$ python -q
>>> import numpy as np
>>> np.set_printoptions(precision=1, suppress=True, linewidth=100, legacy="1.25")
>>> m1 = np.load("sample4.npy")
>>> m1
array([[  1,  -3,   9, -27],
       [  1,  -2,   4,  -8],
       [  1,  -1,   1,  -1],
       [  1,   0,   0,   0]])
>>> x0 = np.array([0, 0, 1, 2])
>>> rhs = m1 @ x0
>>> print(rhs)
[-45 -12  -1   0]
>>> np.round(np.linalg.solve(m1, rhs + m1[:, 3]), 1) + 0
array([0., 0., 1., 3.])
>>> m1.reshape(4, 5)
Traceback (most recent call last):
  File "<python-input-8>", line 1, in <module>
    m1.reshape(4, 5)
    ~~~~~~~~~~^^^^^^
ValueError: cannot reshape array of size 16 into shape (4,5)
>>> print(m1.ravel(order="F"))
[  1   1   1   1  -3  -2  -1   0   9   4   1   0 -27  -8  -1   0]
>>> m1.reshape(-1, 2)
array([[  1,  -3],
       [  9, -27],
       [  1,  -2],
       [  4,  -8],
       [  1,  -1],
       [  1,  -1],
       [  1,   0],
       [  0,   0]])
>>> t3 = m1.reshape(4, 2, -1)
>>> t3.transpose(1, 0, 2)
array([[[  1,  -3],
        [  1,  -2],
        [  1,  -1],
        [  1,   0]],

       [[  9, -27],
        [  4,  -8],
        [  1,  -1],
        [  0,   0]]])
>>> np.einsum("ihd,ihd->ih", t3, t3)
array([[ 10, 810],
       [  5,  80],
       [  2,   2],
       [  1,   0]])
>>> np.swapaxes(t3, 1, 2)[1]
array([[ 1,  4],
       [-2, -8]])
>>> t3[:, 0]
array([[ 1, -3],
       [ 1, -2],
       [ 1, -1],
       [ 1,  0]])
>>> K = np.loadtxt("data.csv", delimiter=",")
>>> print(K.round(1) + 0)
[[  0.    5.1   0.8   6.7  -0.1]
 [  0.    0.4   0.    0.1   0. ]
 [  0.1   2.5   0.4   3.3   0. ]
 [ -0.1  -9.8  -1.6 -12.5  -0.1]
 [  0.    3.7   0.5   4.6   0. ]
 [  0.2  -5.9  -0.7  -7.6   0. ]
 [  0.2 -15.5  -2.1 -19.6  -0.1]
 [  0.  -17.4  -2.5 -22.5   0. ]
 [ -0.2  -0.2   0.1  -0.3  -0.1]
 [ -0.1  -9.1  -1.4 -11.7   0. ]
 [  0.1  -2.3  -0.3  -3.1  -0.1]
 [ -0.2  -0.4  -0.2  -0.2   0. ]]
>>> labels = K[:, 4] > np.median(K[:, 4])
>>> u = K[labels].mean(axis=0) - K[~labels].mean(axis=0)
>>> round(float((((K - K.mean(axis=0)) @ u > 0) == labels).mean()), 1)
0.6
>>> Q, V = np.linalg.qr(K[:, :4])[0], np.linalg.qr(K[:, 4:])[0]
>>> s = np.linalg.svd(Q.T @ V, compute_uv=False)
>>> (s > 0.9).sum()
0
>>> proj = np.triu(np.array([[-2, 0, 1, 2], [-1, 1, -2, 2], [2, 1, 1, -1], [-1, -1, -2, 1]]), 1) + np.eye(4)
>>> other = proj @ m1 @ np.linalg.inv(proj)
>>> round(np.linalg.det(other), 1)
12.0
>>> other
array([[  4.,  -4.,  -2., -30.],
       [  1.,   0.,   1.,  -7.],
       [  0.,  -1.,  -1.,   0.],
       [  1.,   0.,  -1.,  -3.]])
>>> print(np.linalg.matrix_rank(other))
4
>>> feats = np.load("a.npy")
>>> feats
array([[-2.,  1.,  1.,  1.,  1.],
       [ 1., -2.,  1.,  1.,  1.],
       [ 1.,  1., -2.,  1.,  1.],
       [ 1.,  1.,  1., -2.,  1.],
       [ 1.,  1.,  1.,  1., -2.]])
>>> np.round(np.linalg.eigvalsh(feats).min(), 1)
-3.0
>>> [round(float(np.linalg.det(feats[:i, :i])), 2) + 0 for i in range(1, 6)]
[-2.0, 3.0, 0.0, -27.0, 162.0]
>>> feats @ np.ones(5)
array([2., 2., 2., 2., 2.])
>>> E = np.array([[0.9, -0.4, 0.3, 0.3],
...     [-0.4, 1.5, -0.5, -1.7],
...     [-1.0, -0.6, 0.0, 0.4],
...     [0.2, 1.6, -0.2, -0.3]])
>>> E[:, 0] *= 20
>>> E
array([[ 18. ,  -0.4,   0.3,   0.3],
       [ -8. ,   1.5,  -0.5,  -1.7],
       [-20. ,  -0.6,   0. ,   0.4],
       [  4. ,   1.6,  -0.2,  -0.3]])
>>> print(np.round(np.linalg.det(E[::-1]), 1))
4.1
>>> np.kron(np.eye(2, dtype=int), E)
array([[ 18. ,  -0.4,   0.3,   0.3,   0. ,  -0. ,   0. ,   0. ],
       [ -8. ,   1.5,  -0.5,  -1.7,  -0. ,   0. ,  -0. ,  -0. ],
       [-20. ,  -0.6,   0. ,   0.4,  -0. ,  -0. ,   0. ,   0. ],
       [  4. ,   1.6,  -0.2,  -0.3,   0. ,   0. ,  -0. ,  -0. ],
       [  0. ,  -0. ,   0. ,   0. ,  18. ,  -0.4,   0.3,   0.3],
       [ -0. ,   0. ,  -0. ,  -0. ,  -8. ,   1.5,  -0.5,  -1.7],
       [ -0. ,  -0. ,   0. ,   0. , -20. ,  -0.6,   0. ,   0.4],
       [  0. ,   0. ,  -0. ,  -0. ,   4. ,   1.6,  -0.2,  -0.3]])
>>> round(np.linalg.det(2 * E), 1), round(np.linalg.det(E), 1)
(65.9, 4.1)
>>> u = np.array([3, -2, -3])
>>> print(np.array([np.convolve(row, u, "same") for row in feats]))
[[  7.   7.  -2.  -2.  -5.]
 [ -8.   4.   7.  -2.  -5.]
 [  1. -11.   4.   7.  -5.]
 [  1.  -2. -11.   4.   4.]
 [  1.  -2.  -2. -11.   1.]]
>>> np.convolve(feats[4], u)
array([  3.,   1.,  -2.,  -2., -11.,   1.,   6.])
>>> np.correlate(feats[4], feats[3], "full")
array([ 1., -1.,  0.,  1., -1.,  7.,  0., -1., -2.])
>>> round(np.log10(np.linalg.cond(E)))
3
>>> np.round(np.abs(np.linalg.svd(E)[2][-1]), 1) + 0
array([0. , 0.1, 1. , 0.1])
>>> [round(float(x), 1) for x in np.linalg.svd(E, compute_uv=False)[:3]]
[28.4, 2.8, 0.8]
>>> print(np.argsort(-np.linalg.norm(E, axis=0).round(6), kind="stable")[:3])
[0 1 3]
>>> print(np.linalg.cond(E) > 100)
True
>>> round(float(np.linalg.norm(E, 2) / np.linalg.norm(E)), 1)
1.0
>>> th = np.radians(180)
>>> R = np.eye(4)
>>> R[2, 2] = R[0, 0] = np.cos(th)
>>> R[2, 0], R[0, 2] = -np.sin(th), np.sin(th)
>>> R.round(1) + 0
array([[-1.,  0.,  0.,  0.],
       [ 0.,  1.,  0.,  0.],
       [ 0.,  0., -1.,  0.],
       [ 0.,  0.,  0.,  1.]])
>>> other = E @ R.T
>>> print(np.linalg.svd(E, compute_uv=False), np.linalg.svd(other, compute_uv=False))
[28.4  2.8  0.8  0.1] [28.4  2.8  0.8  0.1]
>>> np.allclose(E @ E.T, other @ other.T)
True
>>> np.abs(other - E).max(axis=0)
array([40.,  0.,  1.,  0.])
>>> other.round(1) + 0
array([[-18. ,  -0.4,  -0.3,   0.3],
       [  8. ,   1.5,   0.5,  -1.7],
       [ 20. ,  -0.6,   0. ,   0.4],
       [ -4. ,   1.6,   0.2,  -0.3]])
>>> round(np.linalg.det(R), 1), np.trace(R)
(1.0, 0.0)
>>> M = np.load("block19.npy")
>>> M
array([[  6. ,  20.7, -12.2,  -3. ,   3.3],
       [-12.7,  -3.8, -18.5, -19.7, -13. ],
       [-12.1,  -3.9, -17.6, -17.5,  -9.4],
       [  7.1,  20.8,  -8. ,  -2.6,   1.7],
       [-13.7,  -4.7, -16.3, -18.4, -11.4],
       [-12.8,  -3. , -17. , -18.3, -10.7],
       [  5.7,  20.9, -12. ,  -3.9,   4.2],
       [-11.5,  -3.4, -17.2, -17.9, -10.6],
       [-14.5,  -4.9, -16.7, -18. ,  -9.7],
       [  5.4,  20.3, -11.2,  -4.9,   3.3],
       [-14.5,  -3.9, -17.3, -18.2, -10.3],
       [  4.5,  20.8, -10.9,  -4.6,   3.1],
       [-13.8,  -4.9, -16.8, -18.4, -11.8],
       [-13.8,  -4.4, -16.9, -17.8, -11.3]])
>>> basis = M[[10, 8]].astype(float)
>>> for _ in range(3):
...     labels = np.linalg.norm(M[:, None] - basis, axis=-1).argmin(axis=1)
...     basis = np.array([M[labels == j].mean(axis=0) for j in range(2)])
... 
>>> labels
array([0, 1, 1, 0, 1, 1, 0, 1, 1, 0, 1, 0, 1, 1])
>>> basis
array([[  5.7,  20.7, -10.9,  -3.8,   3.1],
       [-13.3,  -4.1, -17.1, -18.2, -10.9]])
>>> basis[1] - basis[0]
array([-19. , -24.8,  -6.3, -14.4, -14. ])
>>> print(np.abs(basis[1] - basis[0]).argmax())
1
>>> F = np.load("mat.npy")
>>> F
array([[ 2.,  3.,  2.,  0.],
       [ 0., -5.,  1., -2.],
       [ 0., -2.,  4., -3.],
       [ 0.,  1.,  3.,  3.]])
>>> np.linalg.matrix_power(F, 3)
array([[  8.,  35.,  19., -55.],
       [  0., -90.,  -4., -18.],
       [  0., -22., -32., -64.],
       [  0.,  -6.,  74., -56.]])
>>> np.sort(np.abs(np.linalg.eigvals(F)))
array([2. , 4.3, 4.3, 4.4])
>>> (F - F.T) / 2
array([[ 0. ,  1.5,  1. ,  0. ],
       [-1.5,  0. ,  1.5, -1.5],
       [-1. , -1.5,  0. , -3. ],
       [ 0. ,  1.5,  3. ,  0. ]])
>>> np.linalg.determinant(F)
Traceback (most recent call last):
  File "<python-input-74>", line 1, in <module>
    np.linalg.determinant(F)
    ^^^^^^^^^^^^^^^^^^^^^
AttributeError: module 'numpy.linalg' has no attribute 'determinant'
>>> np.trace(F)
4.0
